>>> import numpy as np
>>> import numpy.linalg as la
>>> np.set_printoptions(precision=4, suppress=True, linewidth=100)
>>> X = np.load("run4.npy")
>>> print(X)
[[-2 -2  1  1]
 [-4 -2  2  1]
 [-1 -1  0  0]
 [-2 -1  0  0]]
>>> rng = np.random.default_rng(39)
>>> lab = rng.permutation(4)
>>> other = X[:, lab] * rng.choice([-1, 1], 4)
>>> print(other)
[[ 1 -1  2  2]
 [ 2 -1  4  2]
 [ 0  0  1  1]
 [ 0  0  2  1]]
>>> U, _, Vh = la.svd(X.T @ other)
>>> print(np.round(la.lstsq(X, other)[0], 4) + 0)
[[ 0.  0. -1.  0.]
 [ 0.  0.  0. -1.]
 [ 1.  0.  0.  0.]
 [ 0. -1.  0.  0.]]
>>> print(np.count_nonzero(other))
12
>>> print(np.diff(other, axis=0))
[[ 1  0  2  0]
 [-2  1 -3 -1]
 [ 0  0  1  0]]
>>> print(np.unravel_index(np.abs(other).argmax(), other.shape))
(np.int64(1), np.int64(2))
>>> la.rank(other)
Traceback (most recent call last):
  File "<python-input-14>", line 1, in <module>
    la.rank(other)
    ^^^^^^^
AttributeError: module 'numpy.linalg' has no attribute 'rank'
>>> np.zeros(4, 4)
Traceback (most recent call last):
  File "<python-input-15>", line 1, in <module>
    np.zeros(4, 4)
    ~~~~~~~~^^^^^^
TypeError: Cannot interpret '4' as a data type
>>> print(other.shape)
(4, 4)
>>> print(np.abs(other).max())
4
>>> print(other.mean(axis=0))
[ 0.75 -0.5   2.25  1.5 ]
>>> print(other.sum(axis=0))
[ 3 -2  9  6]
>>> print(np.round(la.norm(other), 4))
6.4807
>>> print(other - other[0])
[[ 0  0  0  0]
 [ 1  0  2  0]
 [-1  1 -1 -1]
 [-1  1  0 -1]]
>>> print(la.matrix_rank(other))
4
>>> vec = np.array([-3, 2, -1, 2])
>>> target = X @ vec
>>> b, lr = np.zeros(4), 1 / la.norm(X, 2) ** 2
>>> for i in range(6):
...     b -= lr * X.T @ (X @ b - target)
...     if i % 1 == 0: print(i, round(la.norm(X @ b - target), 4))
... 
0 2.0739
1 2.0318
2 1.9908
3 1.9506
4 1.9115
5 1.8732
>>> print(round(float(la.cond(X)), 4))
39.9486
>>> print(b)
[-1.3012 -0.5123  0.4732  0.1873]
>>> other = X + rng.integers(-2, 3, (4, 1)) @ rng.integers(-2, 3, (1, 4))
>>> print(other)
[[ 0 -4  3  0]
 [-4 -2  2  1]
 [-3  1 -2  1]
 [ 0 -3  2 -1]]
>>> print(np.abs(other - X).sum(axis=1))
[7 0 7 7]
>>> print(np.round(la.svd(other - X, compute_uv=False), 4) + 0)
[6.245 0.    0.    0.   ]
>>> print(other - X)
[[ 2 -2  2 -1]
 [ 0  0  0  0]
 [-2  2 -2  1]
 [ 2 -2  2 -1]]
>>> other = la.inv(X)
>>> print(round(la.slogdet(X)[0], 4))
1.0
>>> print(other)
[[-0. -0.  1. -1.]
 [-0. -0. -2.  1.]
 [-1.  1.  2. -2.]
 [ 2. -1. -4.  2.]]
>>> print(la.inv(other))
[[-2. -2.  1.  1.]
 [-4. -2.  2.  1.]
 [-1. -1. -0. -0.]
 [-2. -1. -0. -0.]]
>>> print(np.allclose(other, X.T))
False
>>> W0 = np.load("arr.npy")
>>> print(W0)
[[ 0.947  -0.5299  6.0009 -5.0342 -4.5166  1.5836 -1.872 ]
 [ 0.9785 -1.2969  5.9504 -5.0794 -4.4716  1.8863 -2.0377]
 [ 1.1025 -1.4453  6.4989 -5.0731 -5.0015  1.8562 -1.6553]
 [ 0.9977 -0.5361  5.8282 -4.7188 -4.7533  1.4436 -1.8559]
 [ 1.36   -1.4522  5.7619 -5.2455 -5.557   1.8067 -2.3768]
 [ 1.4428 -0.5749  6.2678 -4.9506 -4.5968  2.0848 -2.4241]
 [ 0.8952 -1.067   6.1713 -5.1119 -5.1214  2.6176 -2.0649]
 [ 0.6663 -0.8866  5.7419 -5.2588 -4.6422  2.0041 -2.1556]
 [ 1.5424 -1.0895  5.9138 -5.072  -5.1876  1.4487 -1.5807]
 [ 0.5149 -1.1271  5.8539 -4.9704 -4.9772  1.8375 -2.3482]
 [ 1.0155 -1.0404  6.1436 -4.6475 -4.9758  2.4673 -2.0809]
 [ 0.7964 -0.8954  6.2218 -4.7018 -3.8909  1.9843 -1.5188]
 [-4.8493 -1.2042 -4.2878 -2.0687  3.0569 -2.2435  5.7771]
 [-5.5868 -1.0213 -4.3955 -2.0461  3.3815 -1.8596  6.2339]
 [-5.3271 -1.0061 -4.0239 -2.4572  2.8476 -1.8131  6.0143]
 [-4.6012 -0.6735 -3.8677 -2.4588  2.7471 -1.9848  6.0253]
 [-5.1806 -1.0095 -4.3559 -1.9575  3.4185 -2.2779  6.2195]
 [-4.8149 -0.9827 -3.4868 -2.4658  2.6298 -1.6641  6.8602]
 [-4.9902 -1.3545 -3.8565 -2.1798  3.2919 -1.9555  6.1429]
 [-5.4079 -0.7844 -3.766  -2.4017  3.2786 -1.9485  5.898 ]
 [-5.0141 -1.4113 -3.7117 -2.3491  3.0003 -2.2645  5.8904]
 [-5.2206 -0.6164 -3.8166 -2.208   2.8558 -1.7709  6.0934]
 [-4.7668 -0.2484 -4.171  -1.7104  3.4114 -1.9223  6.0575]
 [-5.0937 -1.5279 -4.0528 -1.8378  3.2988 -2.4354  6.0259]]
>>> vec = np.array([1, 0, 2, -1, 0, -2, 1])
>>> target = W0 @ vec
>>> print(np.round(la.solve(W0.T @ W0, W0.T @ target), 4) + 0)
[ 1.  0.  2. -1.  0. -2.  1.]
>>> print(np.round(la.pinv(W0) @ W0, 4) + 0)
[[1. 0. 0. 0. 0. 0. 0.]
 [0. 1. 0. 0. 0. 0. 0.]
 [0. 0. 1. 0. 0. 0. 0.]
 [0. 0. 0. 1. 0. 0. 0.]
 [0. 0. 0. 0. 1. 0. 0.]
 [0. 0. 0. 0. 0. 1. 0.]
 [0. 0. 0. 0. 0. 0. 1.]]
>>> target = target + 0.3 * rng.normal(size=24)
>>> print(target)
[12.7605 12.2715 13.8577 12.5645 11.7537 11.8929 11.6354 11.0996 14.5725 11.384  10.7497 12.5928
 -1.5418 -2.5162 -1.2674  0.2187 -1.3063  0.5665 -0.5091 -0.7038  0.2265 -1.0446 -1.1933 -0.0536]
>>> b, *_ = la.lstsq(W0, target)
>>> print(np.round(W0.T @ (target - W0 @ b), 4) + 0)
[0. 0. 0. 0. 0. 0. 0.]
>>> print(b)
[ 0.8501 -0.0293  2.1941 -0.7386 -0.1447 -2.0752  1.1348]
>>> print(b.round())
[ 1. -0.  2. -1. -0. -2.  1.]
>>> print(np.round(la.norm(target - W0 @ b), 4))
1.3058
>>> arr = np.array([[1, 2, 0, 1, 2],
...     [3, 0, 3, 3, 1],
...     [3, 2, 2, 1, 1],
...     [3, 1, 3, 0, 1],
...     [2, 0, 3, 3, 0],
...     [2, 1, 0, 1, 0],
...     [3, 3, 1, 0, 3],
...     [1, 2, 3, 1, 2],
...     [3, 1, 3, 3, 1],
...     [0, 2, 1, 3, 2],
...     [3, 2, 2, 3, 2],
...     [2, 1, 0, 0, 1],
...     [1, 0, 2, 2, 2]])
>>> arr[-1] = arr[0] + 5 * arr[1]
>>> print(arr)
[[ 1  2  0  1  2]
 [ 3  0  3  3  1]
 [ 3  2  2  1  1]
 [ 3  1  3  0  1]
 [ 2  0  3  3  0]
 [ 2  1  0  1  0]
 [ 3  3  1  0  3]
 [ 1  2  3  1  2]
 [ 3  1  3  3  1]
 [ 0  2  1  3  2]
 [ 3  2  2  3  2]
 [ 2  1  0  0  1]
 [16  2 15 16  7]]
>>> vec = np.array([-2, -2, -2, 0, 2])
>>> target = arr @ vec
>>> print(target)
[ -2 -10 -12 -12 -10  -6  -8  -8 -12  -2 -10  -4 -52]
>>> target = target + 0.02 * rng.normal(size=13)
>>> print(target)
[ -1.9725 -10.0144 -12.0067 -11.9868  -9.9912  -5.9674  -7.9993  -7.9799 -12.0083  -2.0112 -10.0055
  -3.9758 -52.0354]
>>> b, *_ = la.lstsq(arr, target)
>>> print(np.round(arr.T @ (target - arr @ b), 4) + 0)
[0. 0. 0. 0. 0.]
>>> Ac = arr - arr.mean(axis=0)
>>> V = la.svd(Ac)[2][:1]
>>> other = Ac - Ac @ V.T @ V
>>> print(la.norm(other, axis=1).round(6).argmax())
6
>>> print(other.std(axis=0))
[0.8373 0.837  0.6892 0.8725 0.8941]
>>> print(np.diag(V.T @ V))
[0.3078 0.0002 0.2991 0.345  0.0479]
>>> other = arr + rng.integers(-2, 3, (13, 1)) @ rng.integers(-2, 3, (1, 5))
>>> print(other)
[[ 1  2  0  1  2]
 [ 5 -4  1  5  3]
 [ 5 -2  0  3  3]
 [ 1  5  5 -2 -1]
 [ 1  2  4  2 -1]
 [ 0  5  2 -1 -2]
 [ 3  3  1  0  3]
 [ 3 -2  1  3  4]
 [ 1  5  5  1 -1]
 [ 1  0  0  4  3]
 [ 4  0  1  4  3]
 [ 1  3  1 -1  0]
 [15  4 16 15  6]]
>>> print(np.round(la.svd(other - arr, compute_uv=False), 4) + 0)
[15.2315  0.      0.      0.      0.    ]
>>> print(np.abs(other - arr).sum(axis=1))
[ 0 12 12 12  6 12  0 12 12  6  6  6  6]
>>> print(la.matrix_rank(other - arr, tol=1e-8))
1
>>> hat = arr @ la.solve(arr.T @ arr, arr.T)
>>> print(np.round(la.eigvalsh(hat), 4) + 0)
[0. 0. 0. 0. 0. 0. 0. 0. 1. 1. 1. 1. 1.]
>>> print(np.round(hat @ arr[:, 3], 4) + 0)
[ 1.  3.  1.  0.  3.  1.  0.  1.  3.  3.  3.  0. 16.]
>>> dist = la.norm(arr[:, None] - arr[None], axis=-1)
>>> print(dist[5])
[ 2.4495  4.      2.6458  3.4641  3.7417  0.      4.      3.873   3.873   3.7417  3.7417  1.4142
 26.3818]
>>> print(dist[5].round(6).argsort(kind="stable")[:4])
[ 5 11  0  2]
>>> print(dist[:5, :5])
[[0.     4.6904 3.     4.     4.6904]
 [4.6904 0.     3.     3.1623 1.4142]
 [3.     3.     0.     1.7321 3.3166]
 [4.     3.1623 1.7321 0.     3.4641]
 [4.6904 1.4142 3.3166 3.4641 0.    ]]
>>> print(dist.mean(axis=1).argmax())
12
>>> print(np.flatnonzero(dist[5] < dist.mean() / 2))
[ 0  2  5 11]
>>> mat = np.diag(np.array([-3, -3, -4, 2]))
>>> print(mat)
[[-3  0  0  0]
 [ 0 -3  0  0]
 [ 0  0 -4  0]
 [ 0  0  0  2]]
>>> ev, V = la.eigh(mat)
>>> vec = np.array([3, 3, -2, 1])
>>> print(V * np.maximum(ev, 0) @ V.T)
[[0. 0. 0. 0.]
 [0. 0. 0. 0.]
 [0. 0. 0. 0.]
 [0. 0. 0. 2.]]
>>> print(la.eigvalsh(mat[1:, 1:]))
[-4. -3.  2.]
>>> t = np.radians(90)
>>> R = np.eye(4)
>>> R[1, 1] = R[3, 3] = np.cos(t)
>>> R[1, 3], R[3, 1] = -np.sin(t), np.sin(t)
>>> print(R.round(4) + 0)
[[ 1.  0.  0.  0.]
 [ 0.  0.  0. -1.]
 [ 0.  0.  1.  0.]
 [ 0.  1.  0.  0.]]
>>> other = mat @ R.T
>>> print(np.allclose(la.norm(mat, axis=1), la.norm(other, axis=1)))
True
>>> print(np.abs(other - mat).max(axis=0))
[0. 3. 0. 3.]
>>> print(la.svd(mat, compute_uv=False), la.svd(other, compute_uv=False))
[4. 3. 3. 2.] [4. 3. 3. 2.]
>>> ev, V = la.eigh(mat)
>>> print((ev > 1e-8).sum(), (ev < -1e-8).sum())
1 3
>>> print(la.eigvalsh(mat + 2 * np.eye(4)))
[-2. -1. -1.  4.]
>>> print(np.unique(ev.round(6) + 0, return_counts=True)[1])
[1 2 1]
>>> print(la.svd(mat, compute_uv=False))
[4. 3. 3. 2.]
>>> data = np.load("m.npy")
>>> print(data)
[[ 0.0982 -0.2997 -0.9184  0.163   1.7408]
 [ 1.669   0.003   0.5657  0.9385  0.117 ]
 [ 0.3927 -1.264   0.8133 -1.2225  0.3038]
 [-0.2945 -1.5189 -0.5616  0.9457 -0.6297]
 [ 0.9818  0.0748 -1.3637 -0.839  -0.6834]]
>>> C2 = arr.T @ arr
>>> print(np.diag(C2))
[324  37 280 305  79]
>>> print(la.eigvalsh(C2)[::-1])
[960.3484  38.8124  15.3928   7.8681   2.5782]
>>> print(np.allclose(C2, C2.T))
True
>>> print((arr @ arr.T).shape)
(13, 13)
>>> print(round(float(data[:, 1] @ data[:, 0]), 4))
0.0
>>> print(la.svd(data, compute_uv=False))
[2. 2. 2. 2. 2.]
>>> W1 = np.array([[0, 0, 4, 6, 0, 3],
...     [4, 0, 2, 7, 9, 1],
...     [9, 3, 3, 7, 2, 4],
...     [9, 9, 1, 1, 6, 1],
...     [2, 7, 2, 9, 6, 4]])
>>> b = np.array([-4, -9, 6, 1, -3, 5])
>>> hid = np.maximum(data @ W1 + b, 0)
>>> print((hid > 0).astype(int))
[[0 1 1 1 1 1]
 [1 1 1 1 1 1]
 [0 0 1 1 0 1]
 [0 0 0 0 0 0]
 [0 0 1 0 0 0]]
>>> print((hid > 0).mean(axis=0))
[0.2 0.4 0.8 0.6 0.4 0.6]
>>> print(la.matrix_rank(hid))
4
>>> W2 = np.array([[1, 2], [1, 2], [2, 0], [1, 1], [0, 1], [1, 2]])
>>> print((hid @ W2).round(6).argmax(axis=1))
[1 0 0 0 0]
>>> print(hid @ W2)
[[32.6032 33.4721]
 [73.5145 72.3275]
 [23.6094 18.0337]
 [ 0.      0.    ]
 [ 7.5597  0.    ]]
>>> print(W1 @ W2)
[[17 12]
 [16 26]
 [29 41]
 [22 45]
 [26 41]]
